$ ipython --no-banner

In [1]: import numpy as np

In [2]: from numpy import linalg as LA

In [3]: np.set_printoptions(precision=3, suppress=True, linewidth=100, legacy="1.25")

In [4]: rd = lambda a: np.round(a, 3) + 0

In [5]: mat = np.loadtxt("test13.csv", delimiter=",")

In [6]: print(mat)
[[-1.  0. -2. -2. -2. -2. -2.  0. -2.  0.  0.]
 [ 0. -1.  0.  0.  0.  0.  0. -2.  0. -2. -2.]
 [-2.  0. -1. -2. -2. -2. -2.  0. -2.  0.  0.]
 [-2.  0. -2. -1. -2. -2. -2.  0. -2.  0.  0.]
 [-2.  0. -2. -2. -1. -2. -2.  0. -2.  0.  0.]
 [-2.  0. -2. -2. -2. -1. -2.  0. -2.  0.  0.]
 [-2.  0. -2. -2. -2. -2. -1.  0. -2.  0.  0.]
 [ 0. -2.  0.  0.  0.  0.  0. -1.  0. -2. -2.]
 [-2.  0. -2. -2. -2. -2. -2.  0. -1.  0.  0.]
 [ 0. -2.  0.  0.  0.  0.  0. -2.  0. -1. -2.]
 [ 0. -2.  0.  0.  0.  0.  0. -2.  0. -2. -1.]]

In [7]: f = np.array([-1, 1])

In [8]: print(np.convolve(mat[0], f))
[ 1. -1.  2.  0.  0.  0.  0. -2.  2. -2.  0.  0.]

In [9]: print(np.polyval(f, mat[0]))
[2. 1. 3. 3. 3. 3. 3. 1. 3. 1. 1.]

In [10]: A2 = LA.inv(mat)

In [11]: print(rd(LA.det(mat) * A2))
[[ 77.   0. -14. -14. -14. -14. -14.   0. -14.   0.   0.]
 [  0.  65.   0.   0.   0.   0.   0. -26.   0. -26. -26.]
 [-14.   0.  77. -14. -14. -14. -14.   0. -14.   0.   0.]
 [-14.   0. -14.  77. -14. -14. -14.   0. -14.   0.   0.]
 [-14.   0. -14. -14.  77. -14. -14.   0. -14.   0.   0.]
 [-14.   0. -14. -14. -14.  77. -14.   0. -14.   0.   0.]
 [-14.   0. -14. -14. -14. -14.  77.   0. -14.   0.   0.]
 [  0. -26.   0.   0.   0.   0.   0.  65.   0. -26. -26.]
 [-14.   0. -14. -14. -14. -14. -14.   0.  77.   0.   0.]
 [  0. -26.   0.   0.   0.   0.   0. -26.   0.  65. -26.]
 [  0. -26.   0.   0.   0.   0.   0. -26.   0. -26.  65.]]

In [12]: print(np.allclose(A2, mat.T))
False

In [13]: print(rd(LA.inv(A2)))
[[-1.  0. -2. -2. -2. -2. -2.  0. -2.  0.  0.]
 [ 0. -1.  0.  0.  0.  0.  0. -2.  0. -2. -2.]
 [-2.  0. -1. -2. -2. -2. -2.  0. -2.  0.  0.]
 [-2.  0. -2. -1. -2. -2. -2.  0. -2.  0.  0.]
 [-2.  0. -2. -2. -1. -2. -2.  0. -2.  0.  0.]
 [-2.  0. -2. -2. -2. -1. -2.  0. -2.  0.  0.]
 [-2.  0. -2. -2. -2. -2. -1.  0. -2.  0.  0.]
 [ 0. -2.  0.  0.  0.  0.  0. -1.  0. -2. -2.]
 [-2.  0. -2. -2. -2. -2. -2.  0. -1.  0.  0.]
 [ 0. -2.  0.  0.  0.  0.  0. -2.  0. -1. -2.]
 [ 0. -2.  0.  0.  0.  0.  0. -2.  0. -2. -1.]]

In [14]: J = np.load("layer13.npy")

In [15]: print(J)
[[ 0  3  1 -2  1 -2]
 [-3  0 -1 -1  2  3]
 [-1  1  0  0  1 -1]
 [ 2  1  0  0  0  0]
 [-1 -2 -1  0  0  0]
 [ 2 -3  1  0  0  0]]

In [16]: def softmax(z):
    ...:     e = np.exp(z - z.max(axis=-1, keepdims=True))
    ...:     return e / e.sum(axis=-1, keepdims=True)
    ...: 

In [17]: print(rd(softmax(J).sum(axis=1)))
[1. 1. 1. 1. 1. 1.]

In [18]: print(rd(softmax(10 * J[2])))
[0.  0.5 0.  0.  0.5 0. ]

In [19]: print(rd(softmax(J[2])))
[0.045 0.333 0.122 0.122 0.333 0.045]

In [20]: print(rd(softmax(J[2] + 4)))
[0.045 0.333 0.122 0.122 0.333 0.045]

In [21]: scores = J @ J.T / np.sqrt(6)

In [22]: print(softmax(scores).round(6).argmax(axis=1))
[0 1 0 3 4 5]

In [23]: x0 = np.array([1, -1, 2, 1, -3, 0])

In [24]: print(J @ x0)
[ -6 -12  -5   1  -1   7]

In [25]: print(LA.norm(J @ x0) <= LA.norm(J, 2) * LA.norm(x0) + 1e-9)
True

In [26]: print(J * x0)
[[ 0 -3  2 -2 -3  0]
 [-3  0 -2 -1 -6  0]
 [-1 -1  0  0 -3  0]
 [ 2 -1  0  0  0  0]
 [-1  2 -2  0  0  0]
 [ 2  3  2  0  0  0]]

In [27]: x0 = np.array([-2, 3, 4, -3, -2, 1])

In [28]: print(x0 @ J @ x0)
0

In [29]: print(rd(LA.svd(J, compute_uv=False)))
[5.481 5.481 2.276 2.276 0.882 0.882]

In [30]: q = LA.solve(np.eye(6) - J, np.eye(6) + J)

In [31]: print(rd(LA.det(q)))
1.0

In [32]: print(rd(q @ q.T))
[[1. 0. 0. 0. 0. 0.]
 [0. 1. 0. 0. 0. 0.]
 [0. 0. 1. 0. 0. 0.]
 [0. 0. 0. 1. 0. 0.]
 [0. 0. 0. 0. 1. 0.]
 [0. 0. 0. 0. 0. 1.]]

In [33]: t3 = np.stack([J, 2 * J, J[::-1]])

In [34]: print(t3.shape)
(3, 6, 6)

In [35]: print(rd(LA.det(t3)))
[ 121. 7744. -121.]

In [36]: print((t3 @ J.T).shape)
(3, 6, 6)

In [37]: print(LA.matrix_rank(t3))
[6 6 6]

In [38]: W0 = np.load("arr.npy")

In [39]: print(W0)
[[1.    0.5   0.25  0.125 0.062 0.031 0.016 0.008 0.004 0.002 0.001 0.    0.    0.    0.    0.   ]
 [0.5   1.    0.5   0.25  0.125 0.062 0.031 0.016 0.008 0.004 0.002 0.001 0.    0.    0.    0.   ]
 [0.25  0.5   1.    0.5   0.25  0.125 0.062 0.031 0.016 0.008 0.004 0.002 0.001 0.    0.    0.   ]
 [0.125 0.25  0.5   1.    0.5   0.25  0.125 0.062 0.031 0.016 0.008 0.004 0.002 0.001 0.    0.   ]
 [0.062 0.125 0.25  0.5   1.    0.5   0.25  0.125 0.062 0.031 0.016 0.008 0.004 0.002 0.001 0.   ]
 [0.031 0.062 0.125 0.25  0.5   1.    0.5   0.25  0.125 0.062 0.031 0.016 0.008 0.004 0.002 0.001]
 [0.016 0.031 0.062 0.125 0.25  0.5   1.    0.5   0.25  0.125 0.062 0.031 0.016 0.008 0.004 0.002]
 [0.008 0.016 0.031 0.062 0.125 0.25  0.5   1.    0.5   0.25  0.125 0.062 0.031 0.016 0.008 0.004]
 [0.004 0.008 0.016 0.031 0.062 0.125 0.25  0.5   1.    0.5   0.25  0.125 0.062 0.031 0.016 0.008]
 [0.002 0.004 0.008 0.016 0.031 0.062 0.125 0.25  0.5   1.    0.5   0.25  0.125 0.062 0.031 0.016]
 [0.001 0.002 0.004 0.008 0.016 0.031 0.062 0.125 0.25  0.5   1.    0.5   0.25  0.125 0.062 0.031]
 [0.    0.001 0.002 0.004 0.008 0.016 0.031 0.062 0.125 0.25  0.5   1.    0.5   0.25  0.125 0.062]
 [0.    0.    0.001 0.002 0.004 0.008 0.016 0.031 0.062 0.125 0.25  0.5   1.    0.5   0.25  0.125]
 [0.    0.    0.    0.001 0.002 0.004 0.008 0.016 0.031 0.062 0.125 0.25  0.5   1.    0.5   0.25 ]
 [0.    0.    0.    0.    0.001 0.002 0.004 0.008 0.016 0.031 0.062 0.125 0.25  0.5   1.    0.5  ]
 [0.    0.    0.    0.    0.    0.001 0.002 0.004 0.008 0.016 0.031 0.062 0.125 0.25  0.5   1.   ]]

In [40]: cov = W0.T @ W0

In [41]: print(rd(np.trace(cov)), rd((W0 ** 2).sum()))
25.776 25.776

In [42]: print(LA.matrix_rank(cov))
16

In [43]: print((W0 @ W0.T).shape)
(16, 16)

In [44]: x0 = np.ones(16)

In [45]: for _ in range(5):
    ...:     x0 = W0 @ x0
    ...:     x0 /= LA.norm(x0)
    ...:     print(round(x0 @ W0 @ x0, 3))
    ...: 
2.807
2.827
2.836
2.84
2.841

In [46]: print(rd(x0))
[0.118 0.17  0.214 0.249 0.275 0.293 0.304 0.31  0.31  0.304 0.293 0.275 0.249 0.214 0.17  0.118]

In [47]: ev, evecs = LA.eigh(W0)

In [48]: print((ev > 1e-8).sum(), (ev < -1e-8).sum())
16 0

In [49]: print(rd(ev.sum()), np.trace(W0))
16.0 16.0

In [50]: print(np.allclose(W0 @ W0.T, W0.T @ W0))
True

In [51]: print(np.trace(W0))
16.0

In [52]: t3 = np.stack([W0, 2 * W0, W0[::-1]])

In [53]: print(rd(LA.norm(t3, axis=(1, 2))))
[ 5.077 10.154  5.077]

In [54]: print((t3 @ W0.T).shape)
(3, 16, 16)

In [55]: print(t3.shape)
(3, 16, 16)

In [56]: feats = np.load("run18.npy")

In [57]: print(feats)
[[ 3  3  2  2  3  2  2  1  3  1]
 [ 1  4  1  3  2  0  2  0  1  1]
 [ 0  3  0  2  2  2  0  3  3  0]
 [ 1  2  1  2  0  1  2  0  2  2]
 [ 0  0  2  3  0  0  0  2  2  3]
 [ 3  3  0  0  3  9  1  1  2  1]
 [ 0  3  0  1  1  3  2  3  1  3]
 [ 1  0  1  0  0  2  0 -2  1  3]
 [ 2  0  3  3  3  0  1  1 -3  3]
 [ 3  1  0  2  0  1  1  3  3  3]]

In [58]: print(round(np.log10(LA.cond(feats))))
2

In [59]: print(rd(LA.norm(feats, 2) / LA.norm(feats)))
0.776

In [60]: arr = np.minimum.outer(np.arange(1, 11), np.arange(1, 11)) * 2

In [61]: print(arr)
[[ 2  2  2  2  2  2  2  2  2  2]
 [ 2  4  4  4  4  4  4  4  4  4]
 [ 2  4  6  6  6  6  6  6  6  6]
 [ 2  4  6  8  8  8  8  8  8  8]
 [ 2  4  6  8 10 10 10 10 10 10]
 [ 2  4  6  8 10 12 12 12 12 12]
 [ 2  4  6  8 10 12 14 14 14 14]
 [ 2  4  6  8 10 12 14 16 16 16]
 [ 2  4  6  8 10 12 14 16 18 18]
 [ 2  4  6  8 10 12 14 16 18 20]]

In [62]: x0 = np.ones(10)

In [63]: for _ in range(7):
    ...:     x0 = arr @ x0
    ...:     x0 /= LA.norm(x0)
    ...:     print(round(x0 @ arr @ x0, 3))
    ...: 
89.417
89.531
89.532
89.532
89.532
89.532
89.532

In [64]: print(rd(x0))
[0.065 0.129 0.189 0.246 0.297 0.341 0.378 0.406 0.425 0.435]

In [65]: print(rd(LA.eigvalsh(arr)[-1]))
89.532

In [66]: ev, evecs = LA.eigh(arr)

In [67]: x0 = np.array([-3, -1, 1, -3, -2, -3, -3, 3, -3, -2])

In [68]: print(x0 @ arr @ x0)
1920

In [69]: print(rd(evecs * np.maximum(ev, 0) @ evecs.T))
[[ 2.  2.  2.  2.  2.  2.  2.  2.  2.  2.]
 [ 2.  4.  4.  4.  4.  4.  4.  4.  4.  4.]
 [ 2.  4.  6.  6.  6.  6.  6.  6.  6.  6.]
 [ 2.  4.  6.  8.  8.  8.  8.  8.  8.  8.]
 [ 2.  4.  6.  8. 10. 10. 10. 10. 10. 10.]
 [ 2.  4.  6.  8. 10. 12. 12. 12. 12. 12.]
 [ 2.  4.  6.  8. 10. 12. 14. 14. 14. 14.]
 [ 2.  4.  6.  8. 10. 12. 14. 16. 16. 16.]
 [ 2.  4.  6.  8. 10. 12. 14. 16. 18. 18.]
 [ 2.  4.  6.  8. 10. 12. 14. 16. 18. 20.]]

In [70]: print(x0 @ arr @ x0 / (x0 @ x0), rd(ev[0]), rd(ev[-1]))
30.0 0.511 89.532

In [71]: M = np.loadtxt("a.csv", delimiter=",")

In [72]: print(M)
[[-0.2  0.  -0.4 -6.  -1.1 -1.2  0.9  1.2  0.8 -0.6 -1.1  0.5  1.2]
 [ 0.1 -1.5  0.5  2.  -1.4  0.5 -0.2 -0.2  0.3  0.7  1.2  1.8  0.1]
 [-0.1  1.8  1.3  0.  -0.1  0.6 -1.   1.5 -0.1  1.8  0.3  0.6 -1.4]
 [ 0.4  1.2 -0.3 52.   0.  -0.2  0.3 -1.2  0.8 -0.6 -1.1 -0.4  1.1]
 [-0.3  0.6  0.  -4.   0.   0.1 -0.9  0.1  0.6 -0.4  0.3 -1.2 -0.7]
 [ 0.4 -1.2 -0.9 52.  -1.3  0.8 -0.6  0.4  0.4  1.4 -1.1  0.  -0.4]]

In [73]: A2 = M / LA.norm(M, axis=1, keepdims=True)

In [74]: cov = A2 @ A2.T

In [75]: print(rd(cov[4]))
[ 0.743 -0.64   0.107 -0.896  1.    -0.899]

In [76]: print(np.argwhere(np.triu(np.abs(cov) > 0.95, 1)))
[[3 5]]

In [77]: print(rd(cov))
[[ 1.    -0.484 -0.122 -0.886  0.743 -0.89 ]
 [-0.484  1.     0.057  0.512 -0.64   0.55 ]
 [-0.122  0.057  1.    -0.019  0.107  0.006]
 [-0.886  0.512 -0.019  1.    -0.896  0.997]
 [ 0.743 -0.64   0.107 -0.896  1.    -0.899]
 [-0.89   0.55   0.006  0.997 -0.899  1.   ]]

In [78]: print((cov - 2 * np.eye(6)).round(6).argmax(axis=1))
[4 5 4 5 0 3]

In [79]: A2 = np.array([[3, 0, 5, -4, -5, -2],
    ...:     [-3, -1, -2, 3, -5, 5],
    ...:     [4, 5, -4, -4, -2, 3],
    ...:     [0, -2, 2, 1, 1, 4],
    ...:     [-5, -2, -4, 0, -4, -5],
    ...:     [4, 3, -3, 2, 0, -3]])

In [80]: data = np.triu(A2, 1)

In [81]: print(data)
[[ 0  0  5 -4 -5 -2]
 [ 0  0 -2  3 -5  5]
 [ 0  0  0 -4 -2  3]
 [ 0  0  0  0  1  4]
 [ 0  0  0  0  0 -5]
 [ 0  0  0  0  0  0]]

In [82]: print([round(float(x), 3) for x in LA.svd(data, compute_uv=False)[:3]])
[9.703, 8.767, 5.225]

In [83]: print(np.argsort(-LA.norm(data, axis=0).round(6), kind="stable")[:3])
[5 4 3]

In [84]: print(rd(softmax(data[4])))
[0.2   0.2   0.2   0.2   0.2   0.001]

In [85]: print(rd(softmax(10 * data[4])))
[0.2 0.2 0.2 0.2 0.2 0. ]

In [86]: print(rd(softmax(data[4] + 2)))
[0.2   0.2   0.2   0.2   0.2   0.001]

In [87]: scores = data @ data.T / np.sqrt(6)

In [88]: print(rd(softmax(scores)))
[[1.    0.    0.    0.    0.    0.   ]
 [0.    1.    0.    0.    0.    0.   ]
 [0.025 0.001 0.973 0.    0.    0.   ]
 [0.    0.295 0.038 0.667 0.    0.001]
 [0.002 0.    0.    0.    0.998 0.   ]
 [0.167 0.167 0.167 0.167 0.167 0.167]]

In [89]: print(softmax(scores).round(6).argmax(axis=1))
[0 1 2 3 4 0]

In [90]: print(LA.matrix_power(data, 4))
[[  0   0   0   0   0 100]
 [  0   0   0   0   0 -40]
 [  0   0   0   0   0   0]
 [  0   0   0   0   0   0]
 [  0   0   0   0   0   0]
 [  0   0   0   0   0   0]]

In [91]: print(np.allclose(data @ data.T, data.T @ data))
False

In [92]: print((data - data.T) / 2)
[[ 0.   0.   2.5 -2.  -2.5 -1. ]
 [ 0.   0.  -1.   1.5 -2.5  2.5]
 [-2.5  1.   0.  -2.  -1.   1.5]
 [ 2.  -1.5  2.   0.   0.5  2. ]
 [ 2.5  2.5  1.  -0.5  0.  -2.5]
 [ 1.  -2.5 -1.5 -2.   2.5  0. ]]

In [93]: print(np.allclose(data, data.T))
False

In [94]: print(np.trace(data))
0

In [95]: data.inv()
Traceback (most recent call last):
  Cell In[95], line 1
    data.inv()
AttributeError: 'numpy.ndarray' object has no attribute 'inv'


In [96]: x0 = np.array([-7, 6, 9, -7, -8, -3])

In [97]: h1 = np.maximum(data @ x0, 0)

In [98]: print(np.maximum(data @ (3 * x0), 0))
[357   0 105   0  45   0]

In [99]: print(np.maximum(data @ x0, 0) - np.maximum(-data @ x0, 0))
[119 -14  35 -20  15   0]

In [100]: print(data * (h1 > 1e-9)[:, None])
[[ 0  0  5 -4 -5 -2]
 [ 0  0  0  0  0  0]
 [ 0  0  0 -4 -2  3]
 [ 0  0  0  0  0  0]
 [ 0  0  0  0  0 -5]
 [ 0  0  0  0  0  0]]

In [101]: print(rd(np.tanh(data @ x0)))
[ 1. -1.  1. -1.  1.  0.]
